$ python -q
>>> import numpy as np
>>> np.set_printoptions(precision=1, suppress=True, linewidth=140, legacy="1.25")
>>> A = np.load("w.npy")
>>> print(A)
[[5. 1. 1. 1. 1. 1. 1. 1. 1. 1. 1.]
 [1. 5. 1. 1. 1. 1. 1. 1. 1. 1. 1.]
 [1. 1. 5. 1. 1. 1. 1. 1. 1. 1. 1.]
 [1. 1. 1. 5. 1. 1. 1. 1. 1. 1. 1.]
 [1. 1. 1. 1. 5. 1. 1. 1. 1. 1. 1.]
 [1. 1. 1. 1. 1. 5. 1. 1. 1. 1. 1.]
 [1. 1. 1. 1. 1. 1. 5. 1. 1. 1. 1.]
 [1. 1. 1. 1. 1. 1. 1. 5. 1. 1. 1.]
 [1. 1. 1. 1. 1. 1. 1. 1. 5. 1. 1.]
 [1. 1. 1. 1. 1. 1. 1. 1. 1. 5. 1.]
 [1. 1. 1. 1. 1. 1. 1. 1. 1. 1. 5.]]
>>> # equal to its transpose
>>> x0 = np.ones(11)
>>> for _ in range(3):
...     x0 = A @ x0
...     x0 /= np.linalg.norm(x0)
...     print(round(x0 @ A @ x0, 1))
... 
15.0
15.0
15.0
>>> print(x0)
[0.3 0.3 0.3 0.3 0.3 0.3 0.3 0.3 0.3 0.3 0.3]
>>> print(round(float(np.abs(np.linalg.eigvals(A)).max()), 1))
15.0
>>> print(np.sort(np.abs(np.linalg.eigvals(A))))
[ 4.  4.  4.  4.  4.  4.  4.  4.  4.  4. 15.]
>>> print(np.allclose(A, A.T))
True
>>> print(np.allclose(A @ A.T, A.T @ A))
True
>>> print(A @ A)
[[35. 19. 19. 19. 19. 19. 19. 19. 19. 19. 19.]
 [19. 35. 19. 19. 19. 19. 19. 19. 19. 19. 19.]
 [19. 19. 35. 19. 19. 19. 19. 19. 19. 19. 19.]
 [19. 19. 19. 35. 19. 19. 19. 19. 19. 19. 19.]
 [19. 19. 19. 19. 35. 19. 19. 19. 19. 19. 19.]
 [19. 19. 19. 19. 19. 35. 19. 19. 19. 19. 19.]
 [19. 19. 19. 19. 19. 19. 35. 19. 19. 19. 19.]
 [19. 19. 19. 19. 19. 19. 19. 35. 19. 19. 19.]
 [19. 19. 19. 19. 19. 19. 19. 19. 35. 19. 19.]
 [19. 19. 19. 19. 19. 19. 19. 19. 19. 35. 19.]
 [19. 19. 19. 19. 19. 19. 19. 19. 19. 19. 35.]]
>>> r0, g = A[8], A[10]
>>> print(r0 @ r0)
35.0
>>> print(r0 @ g)
19.0
>>> pr = (r0 @ g) / (r0 @ r0) * r0
>>> print(np.round((g - pr) @ r0, 1))
0.0
>>> print(np.round(np.linalg.norm(r0 + g) ** 2 + np.linalg.norm(r0 - g) ** 2, 1))
140.0
>>> print(np.linalg.matrix_rank(np.outer(r0, g)))
1
>>> print(np.outer(r0, g))
[[ 1.  1.  1.  1.  1.  1.  1.  1.  1.  1.  5.]
 [ 1.  1.  1.  1.  1.  1.  1.  1.  1.  1.  5.]
 [ 1.  1.  1.  1.  1.  1.  1.  1.  1.  1.  5.]
 [ 1.  1.  1.  1.  1.  1.  1.  1.  1.  1.  5.]
 [ 1.  1.  1.  1.  1.  1.  1.  1.  1.  1.  5.]
 [ 1.  1.  1.  1.  1.  1.  1.  1.  1.  1.  5.]
 [ 1.  1.  1.  1.  1.  1.  1.  1.  1.  1.  5.]
 [ 1.  1.  1.  1.  1.  1.  1.  1.  1.  1.  5.]
 [ 5.  5.  5.  5.  5.  5.  5.  5.  5.  5. 25.]
 [ 1.  1.  1.  1.  1.  1.  1.  1.  1.  1.  5.]
 [ 1.  1.  1.  1.  1.  1.  1.  1.  1.  1.  5.]]
